% python3 -q
>>> import numpy as np
>>> np.set_printoptions(suppress=True, linewidth=120)
>>> F = np.loadtxt("out16.csv", delimiter=",")
>>> print(F)
[[ 0.  0. 10.]
 [ 0.  0.  0.]
 [ 0.  0. 10.]
 [ 0.  0.  0.]
 [ 0.  0.  0.]
 [ 0.  0.  0.]
 [ 0.  0.  0.]
 [ 0.  0.  5.]
 [ 0.  0. 20.]
 [ 0.  0.  0.]
 [ 0.  0. 20.]
 [ 0.  0.  0.]
 [ 0.  0.  0.]
 [ 0.  0.  0.]
 [ 0.  0.  0.]
 [ 0.  0.  0.]
 [ 0.  0.  0.]
 [ 0.  0.  5.]
 [ 0.  0. 20.]
 [ 0.  0.  0.]
 [ 0.  0.  0.]
 [ 0.  0. 15.]
 [ 0.  0. 10.]
 [ 0.  0.  0.]
 [ 0.  0.  0.]
 [ 0.  0. 10.]
 [ 0.  0. 10.]
 [ 0.  0.  0.]
 [ 0.  0.  0.]
 [ 0.  0.  5.]
 [ 0.  0.  0.]
 [ 0.  0. 10.]
 [ 0.  0.  0.]]
>>> blk = np.stack([F, -1 * F, F[::-1]])
>>> print(np.einsum("bij,cij->bc", blk, blk))
[[ 2100. -2100.   500.]
 [-2100.  2100.  -500.]
 [  500.  -500.  2100.]]
>>> print(np.linalg.matrix_rank(blk))
[1 1 1]
>>> arr = np.load("w.npy")
>>> print(arr)
[[ 0  7  6  8 -3 -2  8]
 [-7  0 -7  2  2  6  4]
 [-6  7  0  1  0  3  4]
 [-8 -2 -1  0 -4 -1  7]
 [ 3 -2  0  4  0  3  7]
 [ 2 -6 -3  1 -3  0 -1]
 [-8 -4 -4 -7 -7  1  0]]
>>> U, sigma, VT = np.linalg.svd(arr)
>>> print(sigma.round(2) + 0)
[18.89 18.89 10.79 10.79  3.6   3.6   0.  ]
>>> out = U[:, :6] @ np.diag(sigma[:6]) @ VT[:6]
>>> print(round(float(np.linalg.norm(arr - out) / np.linalg.norm(arr)), 2))
0.0
>>> print(round(float(np.linalg.norm(arr - out, 2)), 2), round(float(sigma[6]), 2))
0.0 0.0
>>> print(np.linalg.matrix_rank(arr, rtol=0.05))
6
>>> print(round(np.linalg.norm(arr, 2) / np.linalg.norm(arr), 2))
0.61
>>> print(np.linalg.cond(arr) > 100)
True
>>> print([round(float(x), 2) for x in np.linalg.svd(arr, compute_uv=False)[:3]])
[18.89, 18.89, 10.79]
>>> print(np.linalg.matrix_rank(arr, rtol=0.1))
6
>>> print(np.argsort(-np.linalg.norm(arr, axis=0).round(6), kind="stable")[:3])
[0 6 1]
